In [1]: import numpy as np

In [2]: np.set_printoptions(precision=2, suppress=True, linewidth=200, sign=" ")

In [3]: X = np.load("dump.npy")

In [4]: X
Out[4]: 
array([[ 0,  0, -1],
       [ 0,  0,  0],
       [-1,  0,  0]])

In [5]: # symmetric

In [6]: rk = np.linalg.matrix_rank(X)

In [7]: rk
Out[7]: np.int64(2)

In [8]: ns = np.linalg.svd(X)[2][rk:].T

In [9]: print([int(np.linalg.matrix_rank(X[:, :j + 1])) for j in range(3)])
[1, 1, 2]

In [10]: [int(np.linalg.matrix_rank(np.delete(X, i, axis=0))) for i in range(3)]
Out[10]: [1, 2, 1]

In [11]: ns.shape
Out[11]: (3, 1)

In [12]: np.linalg.matrix_rank(X.T @ X), np.linalg.matrix_rank(X @ X.T)
Out[12]: (np.int64(2), np.int64(2))

In [13]: np.linalg.svd(X, compute_uv=False)
Out[13]: array([ 1.,  1.,  0.])

In [14]: np.linalg.pinv(X)
Out[14]: 
array([[ 0.,  0., -1.],
       [ 0.,  0.,  0.],
       [-1.,  0.,  0.]])

In [15]: X[:, 2] @ X[:, 0]
Out[15]: np.int64(0)

In [16]: print(X.T @ X)
[[ 1  0  0]
 [ 0  0  0]
 [ 0  0  1]]

In [17]: data = np.load("arr.npy")

In [18]: data
Out[18]: 
array([[ 4.38, -2.04,  1.27],
       [-4.93,  0.81,  0.14],
       [ 0.58,  2.31, -4.4 ],
       [-1.11, -3.69,  3.19],
       [ 0.11,  3.34,  3.72],
       [-0.64,  4.62, -1.81],
       [-0.88, -2.59, -4.18],
       [ 4.98, -0.36, -0.16],
       [ 4.06,  2.85, -0.65],
       [-0.13,  1.79,  4.67],
       [-4.52, -2.13,  0.14],
       [ 4.45,  1.49,  1.73],
       [ 0.33, -4.63,  1.86],
       [-3.69,  3.09,  1.35],
       [ 4.19, -2.15, -1.68],
       [ 0.06, -2.49, -4.34]])

In [19]: labels = data[:, 1] > np.median(data[:, 1])

In [20]: f = data[labels].mean(axis=0) - data[~labels].mean(axis=0)

In [21]: print((((data - data.mean(axis=0)) @ f > 0) == labels).mean())
1.0

In [22]: np.argsort(-np.abs(f).round(6), kind="stable")
Out[22]: array([ 1,  2,  0])

In [23]: f
Out[23]: array([-0.95,  5.05,  1.08])

In [24]: W0 = 3 * np.eye(4) + np.eye(4, k=1)

In [25]: print(W0)
[[ 3.  1.  0.  0.]
 [ 0.  3.  1.  0.]
 [ 0.  0.  3.  1.]
 [ 0.  0.  0.  3.]]

In [26]: q = W0.astype(float).copy()

In [27]: for j in range(4):
    ...:     q[:, j] -= q[:, :j] @ (q[:, :j].T @ q[:, j])
    ...:     q[:, j] /= np.linalg.norm(q[:, j])
    ...: 

In [28]: q.T @ q
Out[28]: 
array([[ 1.,  0.,  0.,  0.],
       [ 0.,  1.,  0.,  0.],
       [ 0.,  0.,  1.,  0.],
       [ 0.,  0.,  0.,  1.]])

In [29]: q.T @ W0
Out[29]: 
array([[ 3.,  1.,  0.,  0.],
       [ 0.,  3.,  1.,  0.],
       [ 0.,  0.,  3.,  1.],
       [ 0.,  0.,  0.,  3.]])

In [30]: q
Out[30]: 
array([[ 1.,  0.,  0.,  0.],
       [ 0.,  1.,  0.,  0.],
       [ 0.,  0.,  1.,  0.],
       [ 0.,  0.,  0.,  1.]])
